$ ipython --no-banner

In [1]: import numpy as np

In [2]: np.set_printoptions(suppress=True, linewidth=160)

In [3]: def rnd(a):
   ...:     return np.round(a, 3) + 0
   ...: 

In [4]: J = np.array([[5, 5, 8, 5, 4, 8, 3], [0, 0, 3, 0, -1, 3, -2]])

In [5]: J
Out[5]: 
array([[ 5,  5,  8,  5,  4,  8,  3],
       [ 0,  0,  3,  0, -1,  3, -2]])

In [6]: U, sv, vt = np.linalg.svd(J, full_matrices=False)

In [7]: rnd(np.abs(vt[0]))
Out[7]: array([0.321, 0.321, 0.548, 0.321, 0.245, 0.548, 0.17 ])

In [8]: np.allclose(U * sv @ vt, J)
Out[8]: True

In [9]: rnd(np.sqrt((sv ** 2).sum())), rnd(np.linalg.norm(J))
Out[9]: (np.float64(15.843), np.float64(15.843))

In [10]: rnd(vt @ vt.T)
Out[10]: 
array([[1., 0.],
       [0., 1.]])

In [11]: out = J / np.sqrt((J ** 2).mean(axis=1, keepdims=True))

In [12]: rnd(np.linalg.norm(out, axis=1))
Out[12]: array([2.646, 2.646])

In [13]: np.linalg.matrix_rank(out) == np.linalg.matrix_rank(J)
Out[13]: np.True_

In [14]: def softmax(z):
    ...:     e = np.exp(z - z.max(axis=-1, keepdims=True))
    ...:     return e / e.sum(axis=-1, keepdims=True)
    ...: 

In [15]: rnd(softmax(J[1] + -3))
Out[15]: array([0.023, 0.023, 0.46 , 0.023, 0.008, 0.46 , 0.003])

In [16]: softmax(J).sum(axis=1)
Out[16]: array([1., 1.])

In [17]: scores = J @ J.T / np.sqrt(7)

In [18]: softmax(scores).round(6).argmax(axis=1)
Out[18]: array([0, 0])

In [19]: rnd(softmax(scores)[1] @ J)
Out[19]: array([4.983, 4.983, 7.983, 4.983, 3.983, 7.983, 2.983])

In [20]: M = np.array([[-5, -2], [-7, -4], [2, 5], [-7, -4], [-3, 0]])

In [21]: O, vecs = np.linalg.qr(M[:, :1])[0], np.linalg.qr(M[:, 1:])[0]

In [22]: sv = np.linalg.svd(O.T @ vecs, compute_uv=False)

In [23]: rnd(sv)
Out[23]: array([0.834])

In [24]: rnd(np.degrees(np.arccos(sv.clip(0, 1))))
Out[24]: array([33.446])

In [25]: rnd(np.linalg.norm(O @ O.T - vecs @ vecs.T, 2))
Out[25]: np.float64(0.551)

In [26]: out = np.array([[3, 2, 2], [2, 0, 1]])

In [27]: basis = np.kron(out, M)

In [28]: basis.shape
Out[28]: (10, 6)

In [29]: hat = M @ np.linalg.solve(M.T @ M, M.T)

In [30]: rnd(np.diag(hat))
Out[30]: array([0.218, 0.361, 0.843, 0.361, 0.218])

In [31]: rnd(hat @ M[:, 0])
Out[31]: array([-5., -7.,  2., -7., -3.])

In [32]: np.allclose(hat @ hat, hat)
Out[32]: True

In [33]: np.trace(hat)
Out[33]: np.float64(2.0)

In [34]: rnd((np.eye(5) - hat) @ M)
Out[34]: 
array([[0., 0.],
       [0., 0.],
       [0., 0.],
       [0., 0.],
       [0., 0.]])

In [35]: mat = np.load("data.npy")

In [36]: mat
Out[36]: 
array([[5., 1., 1.],
       [1., 5., 1.],
       [1., 1., 5.]])

In [37]: # equal to its transpose

In [38]: vals, vecs = np.linalg.eig(mat)

In [39]: rnd(vals)
Out[39]: array([4., 7., 4.])

In [40]: rnd(np.sort(np.linalg.eigvals(np.linalg.inv(mat))))
Out[40]: array([0.143, 0.25 , 0.25 ])

In [41]: O, vecs = np.linalg.qr(mat[:, :2])[0], np.linalg.qr(mat[:, 2:])[0]

In [42]: sv = np.linalg.svd(O.T @ vecs, compute_uv=False)

In [43]: rnd(sv)
Out[43]: array([0.486])

In [44]: rnd(np.degrees(np.arccos(sv.clip(0, 1))))
Out[44]: array([60.944])

In [45]: rng = np.random.default_rng(430)

In [46]: lab = rng.permutation(3)

In [47]: lab
Out[47]: array([1, 2, 0])

In [48]: out = mat[lab][:, lab]

In [49]: np.trace(out)
Out[49]: np.float64(15.0)

In [50]: np.allclose(out, mat)
Out[50]: True

In [51]: np.diag(out)
Out[51]: array([5., 5., 5.])

In [52]: out
Out[52]: 
array([[5., 1., 1.],
       [1., 5., 1.],
       [1., 1., 5.]])

In [53]: low = np.linalg.cholesky(mat)

In [54]: rnd(np.diag(low) ** 2)
Out[54]: array([5.   , 4.8  , 4.667])

In [55]: rnd(low)
Out[55]: 
array([[2.236, 0.   , 0.   ],
       [0.447, 2.191, 0.   ],
       [0.447, 0.365, 2.16 ]])

In [56]: rnd(np.prod(np.diag(low)) ** 2), rnd(np.linalg.det(mat))
Out[56]: (np.float64(112.0), np.float64(112.0))

In [57]: mat / np.sqrt(np.outer(np.diag(mat), np.diag(mat)))
Out[57]: 
array([[1. , 0.2, 0.2],
       [0.2, 1. , 0.2],
       [0.2, 0.2, 1. ]])

In [58]: out = np.array([[0, 3, 3], [2, 1, 1]])

In [59]: basis = np.kron(out, mat)

In [60]: basis
Out[60]: 
array([[ 0.,  0.,  0., 15.,  3.,  3., 15.,  3.,  3.],
       [ 0.,  0.,  0.,  3., 15.,  3.,  3., 15.,  3.],
       [ 0.,  0.,  0.,  3.,  3., 15.,  3.,  3., 15.],
       [10.,  2.,  2.,  5.,  1.,  1.,  5.,  1.,  1.],
       [ 2., 10.,  2.,  1.,  5.,  1.,  1.,  5.,  1.],
       [ 2.,  2., 10.,  1.,  1.,  5.,  1.,  1.,  5.]])

In [61]: E = np.loadtxt("sample5.csv", delimiter=",")

In [62]: E
Out[62]: 
array([[ 12.,  -5.,  -9.,   1.,   2.,   7.,  -9.],
       [ -1.,  -9.,   7.,   6.,   6.,   0.,   3.],
       [  6.,  -9., -13.,  -6.,   9.,   2.,  -1.],
       [  0.,  -4.,   6.,   3.,   9.,  -5.,  -1.],
       [ -7.,  -1.,   4.,   5., -39.,  -5.,   0.],
       [ -7.,   3.,  -2.,   0.,   1., -16.,   7.],
       [  0.,   4.,   9.,  -4.,   1.,  -8., -25.]])

In [63]: x0 = np.array([0, 3, -1, 3, -3, 2, 2])

In [64]: y = E @ x0

In [65]: y
Out[65]: array([-13., -28., -57., -48., 115., -10., -78.])

In [66]: rnd(np.linalg.solve(E, 2 * y))
Out[66]: array([ 0.,  6., -2.,  6., -6.,  4.,  4.])

In [67]: rnd(np.linalg.solve(E, y))
Out[67]: array([ 0.,  3., -1.,  3., -3.,  2.,  2.])

In [68]: feats = np.load("a.npy")

In [69]: feats
Out[69]: 
array([[-2, -2, -2],
       [-2, -4, -4],
       [-2, -4, -6]])

In [70]: O = feats.astype(float).copy()

In [71]: for j in range(3):
    ...:     O[:, j] -= O[:, :j] @ (O[:, :j].T @ O[:, j])
    ...:     O[:, j] /= np.linalg.norm(O[:, j])
    ...: 

In [72]: rnd(O.T @ O)
Out[72]: 
array([[1., 0., 0.],
       [0., 1., 0.],
       [0., 0., 1.]])

In [73]: rnd(O)
Out[73]: 
array([[-0.577,  0.816,  0.   ],
       [-0.577, -0.408,  0.707],
       [-0.577, -0.408, -0.707]])

In [74]: rnd(O.T @ feats)
Out[74]: 
array([[3.464, 5.774, 6.928],
       [0.   , 1.633, 2.449],
       [0.   , 0.   , 1.414]])

In [75]: out = np.array([[1, 1], [3, -2], [0, 1]])

In [76]: np.einsum("ik,kj->ij", feats, out)
Out[76]: 
array([[ -8,   0],
       [-14,   2],
       [-14,   0]])

In [77]: np.einsum("ij->j", feats)
Out[77]: array([ -6, -10, -12])

In [78]: np.einsum("ij,ij->i", feats, feats)
Out[78]: array([12, 36, 56])

In [79]: np.einsum("ik,kj->ji", feats, out)
Out[79]: 
array([[ -8, -14, -14],
       [  0,   2,   0]])

In [80]: feats @ out
Out[80]: 
array([[ -8,   0],
       [-14,   2],
       [-14,   0]])

In [81]: np.linalg.matrix_rank(np.vstack([feats, out.T]))
Out[81]: np.int64(3)

In [82]: O, r_ = np.linalg.qr(feats)

In [83]: rnd(O)
Out[83]: 
array([[-0.577,  0.816,  0.   ],
       [-0.577, -0.408, -0.707],
       [-0.577, -0.408,  0.707]])

In [84]: O.shape, r_.shape
Out[84]: ((3, 3), (3, 3))

In [85]: np.trace(O @ O.T)
Out[85]: np.float64(3.0)

In [86]: rnd(abs(r_[0, 0])), rnd(np.linalg.norm(feats[:, 0]))
Out[86]: (np.float64(3.464), np.float64(3.464))

In [87]: np.linalg.norm(mat, axis=1).argmax()
Out[87]: np.int64(0)

In [88]: rnd(np.linalg.norm(mat, "nuc"))
Out[88]: np.float64(15.0)

In [89]: rnd(np.linalg.norm(mat, 1)), rnd(np.linalg.norm(mat, np.inf))
Out[89]: (np.float64(7.0), np.float64(7.0))

In [90]: rnd(np.linalg.norm(mat, axis=0))
Out[90]: array([5.196, 5.196, 5.196])

In [91]: ang = np.radians(45)

In [92]: r_ = np.eye(3)

In [93]: r_[0, 0] = r_[2, 2] = np.cos(ang)

In [94]: r_[0, 2], r_[2, 0] = -np.sin(ang), np.sin(ang)

In [95]: rnd(r_)
Out[95]: 
array([[ 0.707,  0.   , -0.707],
       [ 0.   ,  1.   ,  0.   ],
       [ 0.707,  0.   ,  0.707]])

In [96]: out = feats @ r_.T

In [97]: np.allclose(np.linalg.norm(feats, axis=1), np.linalg.norm(out, axis=1))
Out[97]: True

In [98]: rnd(np.linalg.det(r_)), rnd(np.trace(r_))
Out[98]: (np.float64(1.0), np.float64(2.414))

In [99]: np.allclose(feats @ feats.T, out @ out.T)
Out[99]: True

In [100]: rnd(out)
Out[100]: 
array([[ 0.   , -2.   , -2.828],
       [ 1.414, -4.   , -4.243],
       [ 2.828, -4.   , -5.657]])

In [101]: X = np.loadtxt("run13.csv", delimiter=",")

In [102]: X
Out[102]: 
array([[ 0., -2., -3.],
       [ 2.,  0., -6.],
       [ 3.,  6.,  0.]])

In [103]: # antisymmetric, zero diagonal

In [104]: U, sv, vt = np.linalg.svd(X)

In [105]: vecs = vt[:(sv > 1e-8).sum()]

In [106]: x0 = X[1] + 2 * X[0] + rng.integers(2) * np.eye(3)[0]

In [107]: x0
Out[107]: array([  2.,  -4., -12.])

In [108]: rnd(vecs.T @ vecs)
Out[108]: 
array([[ 0.265,  0.367, -0.245],
       [ 0.367,  0.816,  0.122],
       [-0.245,  0.122,  0.918]])

In [109]: np.linalg.matrix_rank(np.vstack([X, x0]))
Out[109]: np.int64(2)

In [110]: U, sv, vt = np.linalg.svd(X)

In [111]: rnd(sv)
Out[111]: array([7., 7., 0.])

In [112]: out = U[:, :2] @ np.diag(sv[:2]) @ vt[:2]

In [113]: rnd(np.linalg.norm(X - out, 2)), rnd(sv[2])
Out[113]: (np.float64(0.0), np.float64(0.0))

In [114]: np.linalg.matrix_rank(X, rtol=0.05)
Out[114]: np.int64(2)

In [115]: rnd(np.abs(X - out).max())
Out[115]: np.float64(0.0)

In [116]: np.linalg.matrix_rank(out)
Out[116]: np.int64(2)

In [117]: rnd(out)
Out[117]: 
array([[ 0., -2., -3.],
       [ 2.,  0., -6.],
       [ 3.,  6.,  0.]])

In [118]: rnd(np.linalg.norm(X, 2) / np.linalg.norm(X))
Out[118]: np.float64(0.707)

In [119]: W0 = np.loadtxt("block7.csv", delimiter=",")

In [120]: rnd(W0)
Out[120]: 
array([[ 0.103, -0.046, -0.245,  0.951,  0.063,  0.138],
       [-0.137,  0.523, -0.12 ,  0.134, -0.103, -0.815],
       [-0.583,  0.053,  0.544,  0.219, -0.538,  0.156],
       [-0.137,  0.02 , -0.74 , -0.163, -0.607,  0.195],
       [-0.48 , -0.748, -0.173,  0.017,  0.166, -0.391],
       [ 0.617, -0.403,  0.229,  0.055, -0.548, -0.318]])

In [121]: # columns are unit length and at right angles

In [122]: W1 = np.array([[5, 7, 4],
     ...:     [7, 3, 2],
     ...:     [6, 5, 4],
     ...:     [1, 1, 0],
     ...:     [2, 7, 1],
     ...:     [8, 4, 9],
     ...:     [0, 0, 9]])

In [123]: beta = np.array([-4, -2, 1])

In [124]: hid = np.maximum(J @ W1 + beta, 0)

In [125]: (hid > 0).astype(int)
Out[125]: 
array([[1, 1, 1],
       [1, 1, 1]])

In [126]: hid
Out[126]: 
array([[181, 153, 166],
       [ 36,  18,  21]])

In [127]: np.linalg.matrix_rank(hid)
Out[127]: np.int64(2)

In [128]: (hid > 0).mean(axis=0)
Out[128]: array([1., 1., 1.])

In [129]: basis = np.array([[1, 2], [2, 0], [0, 2]])

In [130]: (hid @ basis).round(6).argmax(axis=1)
Out[130]: array([1, 1])

In [131]: W1 @ basis
Out[131]: 
array([[19, 18],
       [13, 18],
       [16, 20],
       [ 3,  2],
       [16,  6],
       [16, 34],
       [ 0, 18]])

In [132]: hid @ basis
Out[132]: 
array([[487, 694],
       [ 72, 114]])

In [133]: K = np.loadtxt("m.csv", delimiter=",")

In [134]: rnd(K)
Out[134]: 
array([[0.5  , 0.   , 0.   , 0.   , 0.5  ],
       [0.333, 0.333, 0.   , 0.333, 0.   ],
       [0.   , 0.333, 0.333, 0.333, 0.   ],
       [0.   , 0.   , 0.5  , 0.5  , 0.   ],
       [0.333, 0.   , 0.   , 0.333, 0.333]])

In [135]: # a transition matrix

In [136]: hat = np.triu(np.array([[0, 1, -1, 0, 0],
     ...:     [-2, 2, -1, 1, 1],
     ...:     [0, -2, 2, 1, -1],
     ...:     [2, -1, -1, -2, 1],
     ...:     [0, 0, 1, 0, 0]]), 1) + np.eye(5)

In [137]: out = hat @ K @ np.linalg.inv(hat)

In [138]: rnd(np.linalg.det(out))
Out[138]: np.float64(0.009)

In [139]: rnd(np.poly(out))
Out[139]: array([ 1.   , -2.   ,  1.25 , -0.287,  0.046, -0.009])

In [140]: rnd(hat @ K - K @ hat)
Out[140]: 
array([[ 0.333, -0.5  ,  0.167,  0.   ,  0.   ],
       [ 0.333, -0.667,  0.833,  0.167, -0.333],
       [-0.333,  0.   ,  0.833, -0.5  , -0.667],
       [ 0.333,  0.   ,  0.   , -0.167,  0.333],
       [ 0.   , -0.333,  0.333,  0.   , -0.333]])

In [141]: rnd(np.trace(out)), rnd(np.trace(K))
Out[141]: (np.float64(2.0), np.float64(2.0))

In [142]: rnd(out)
Out[142]: 
array([[ 0.833, -0.833, -0.333,  1.167, -0.167],
       [ 0.667, -0.667,  0.167,  1.333, -0.167],
       [-0.333,  0.667,  1.167, -1.333,  1.5  ],
       [ 0.333, -0.333,  0.5  ,  0.667,  0.5  ],
       [ 0.333, -0.333,  0.   ,  0.667,  0.   ]])

In [143]: out = K / np.linalg.norm(K, axis=1, keepdims=True)

In [144]: G = out @ out.T

In [145]: rnd(np.linalg.norm(out, axis=1))
Out[145]: array([1., 1., 1., 1., 1.])

In [146]: (G - 2 * np.eye(5)).round(6).argmax(axis=1)
Out[146]: array([4, 2, 3, 2, 0])

In [147]: (np.abs(G) > 0.9).astype(int)
Out[147]: 
array([[1, 0, 0, 0, 0],
       [0, 1, 0, 0, 0],
       [0, 0, 1, 0, 0],
       [0, 0, 0, 1, 0],
       [0, 0, 0, 0, 1]])

In [148]: rnd(np.degrees(np.arccos(np.clip(G[3, 2], -1, 1))))
Out[148]: np.float64(35.264)
